$ python -q
>>> import numpy as np
>>> np.set_printoptions(precision=2, suppress=True, linewidth=160, floatmode="fixed")
>>> def rd(a):
...     return np.round(a, 2) + 0
... 
>>> C = np.array([[0, 1, 1, -2, 1, -2, 2],
...     [1, -1, 2, 2, -1, 2, 0],
...     [1, -1, 2, 2, -2, -2, 2],
...     [-1, 1, -2, -2, -2, -2, 0]])
>>> rng = np.random.default_rng(377489)
>>> data = rng.normal(size=(25, 4)) @ C + np.array([-1, -1, -2, 2, 2, -2, -1])
>>> rd(data)
array([[-0.46, -1.32, -0.69,  2.64,  1.36, -3.24,  0.38],
       [-3.58,  2.27, -6.49, -4.53,  4.33, -3.07, -2.37],
       [-4.14,  2.31, -8.12, -4.61, -3.31, -8.42, -0.77],
       [-0.95, -2.50, -3.34,  5.00, -0.70, -7.66,  0.44],
       [ 1.00, -2.82,  2.16,  5.65,  1.84,  1.09, -0.38],
       [-0.52, -1.34, -0.89,  2.67, -0.17, -6.48,  1.87],
       [-0.96, -1.12, -2.00,  2.23, -6.65, -7.83,  1.88],
       [ 0.30, -3.22, -0.32,  6.44,  5.53,  5.19, -4.21],
       [-1.82, -0.96, -4.41,  1.92,  2.53,  3.79, -5.49],
       [ 2.99, -3.07,  7.88,  6.15, -4.81, -5.31,  6.55],
       [-1.95,  2.01, -1.83, -4.03,  3.24, -7.73,  2.98],
       [-1.09,  0.14, -1.14, -0.27,  3.94, -4.07,  0.99],
       [-0.42, -0.65,  0.09,  1.30, -2.74, -4.60,  1.81],
       [-1.85,  0.54, -3.00, -1.08,  1.28, -0.22, -2.04],
       [-2.68,  0.68, -5.37, -1.36,  1.07, -0.87, -3.25],
       [-2.32,  1.09, -3.87, -2.19,  4.36, -3.69, -0.70],
       [-1.16, -0.92, -2.42,  1.84, -0.25, -2.93, -0.79],
       [-3.06,  3.31, -3.89, -6.61,  5.38, -7.18,  1.77],
       [ 0.13, -1.71,  0.67,  3.43,  4.97,  2.48, -1.70],
       [-4.29,  3.22, -7.65, -6.45,  2.15, -9.45,  0.37],
       [-1.62,  0.19, -2.68, -0.39, -1.98, -8.62,  2.26],
       [-4.11,  1.78, -8.54, -3.57,  8.95,  3.71, -7.28],
       [-0.85, -0.85, -1.41,  1.71,  0.45, -4.66,  0.78],
       [-0.33, -2.79, -1.79,  5.59,  6.78, -0.76, -2.08],
       [-0.79, -3.08, -3.46,  6.16, -0.34,  2.77, -5.05]])
>>> # rank 5
>>> cov = np.cov(data, rowvar=False)
>>> rd(np.corrcoef(data[:, 4], data[:, 3])[0, 1])
np.float64(-0.23)
>>> rd(np.linalg.eigvalsh(cov)[::-1])
array([35.00, 32.63,  7.69,  2.76,  0.00,  0.00,  0.00])
>>> cen = data - data.mean(axis=0)
>>> vecs = np.linalg.svd(cen)[2][:5]
>>> Y = cen - cen @ vecs.T @ vecs
>>> np.linalg.norm(Y, axis=1).round(6).argmax()
np.int64(0)
>>> rd(np.diag(vecs.T @ vecs))
array([0.14, 0.95, 0.69, 0.90, 1.00, 0.86, 0.46])
>>> u = np.array([1, 1, 1])
>>> rd(np.correlate(data[8], data[2], "full"))
array([  1.40,  16.03,  17.48,  47.21,  15.69,  -6.66,  -3.84,   0.19,   2.80,  -7.59,  42.84, -28.38,  22.74])
>>> rd(np.polyval(u, data[8]))
array([ 2.48,  0.96, 16.03,  6.60,  9.95, 19.18, 25.64])
>>> rd(np.convolve(data[8], u))
array([-1.82, -2.78, -7.18, -3.45,  0.04,  8.24,  0.84, -1.70, -5.49])
>>> E = np.loadtxt("block4.csv", delimiter=",")
>>> E
array([[1.00, 0.90, 0.81, 0.73, 0.66, 0.59, 0.53, 0.48, 0.43, 0.39, 0.35, 0.31, 0.28, 0.25],
       [0.90, 1.00, 0.90, 0.81, 0.73, 0.66, 0.59, 0.53, 0.48, 0.43, 0.39, 0.35, 0.31, 0.28],
       [0.81, 0.90, 1.00, 0.90, 0.81, 0.73, 0.66, 0.59, 0.53, 0.48, 0.43, 0.39, 0.35, 0.31],
       [0.73, 0.81, 0.90, 1.00, 0.90, 0.81, 0.73, 0.66, 0.59, 0.53, 0.48, 0.43, 0.39, 0.35],
       [0.66, 0.73, 0.81, 0.90, 1.00, 0.90, 0.81, 0.73, 0.66, 0.59, 0.53, 0.48, 0.43, 0.39],
       [0.59, 0.66, 0.73, 0.81, 0.90, 1.00, 0.90, 0.81, 0.73, 0.66, 0.59, 0.53, 0.48, 0.43],
       [0.53, 0.59, 0.66, 0.73, 0.81, 0.90, 1.00, 0.90, 0.81, 0.73, 0.66, 0.59, 0.53, 0.48],
       [0.48, 0.53, 0.59, 0.66, 0.73, 0.81, 0.90, 1.00, 0.90, 0.81, 0.73, 0.66, 0.59, 0.53],
       [0.43, 0.48, 0.53, 0.59, 0.66, 0.73, 0.81, 0.90, 1.00, 0.90, 0.81, 0.73, 0.66, 0.59],
       [0.39, 0.43, 0.48, 0.53, 0.59, 0.66, 0.73, 0.81, 0.90, 1.00, 0.90, 0.81, 0.73, 0.66],
       [0.35, 0.39, 0.43, 0.48, 0.53, 0.59, 0.66, 0.73, 0.81, 0.90, 1.00, 0.90, 0.81, 0.73],
       [0.31, 0.35, 0.39, 0.43, 0.48, 0.53, 0.59, 0.66, 0.73, 0.81, 0.90, 1.00, 0.90, 0.81],
       [0.28, 0.31, 0.35, 0.39, 0.43, 0.48, 0.53, 0.59, 0.66, 0.73, 0.81, 0.90, 1.00, 0.90],
       [0.25, 0.28, 0.31, 0.35, 0.39, 0.43, 0.48, 0.53, 0.59, 0.66, 0.73, 0.81, 0.90, 1.00]])
>>> # symmetric, so the eigenvalues are real
>>> x0 = np.ones(14)
>>> for _ in range(4):
...     x0 = E @ x0
...     x0 /= np.linalg.norm(x0)
...     print(round(x0 @ E @ x0, 2))
... 
9.16
9.16
9.16
9.16
>>> print(rd(np.linalg.eigvalsh(E)[-1]))
9.16
>>> Y = E / np.linalg.norm(E, axis=1, keepdims=True)
>>> cov = Y @ Y.T
>>> rd(np.degrees(np.arccos(np.clip(cov[13, 6], -1, 1))))
np.float64(29.11)
>>> rd(np.linalg.norm(Y, axis=1))
array([1.00, 1.00, 1.00, 1.00, 1.00, 1.00, 1.00, 1.00, 1.00, 1.00, 1.00, 1.00, 1.00, 1.00])
>>> (cov - 2 * np.eye(14)).round(6).argmax(axis=1)
array([ 1,  0,  1,  2,  3,  4,  7,  6,  9, 10, 11, 12, 13, 12])
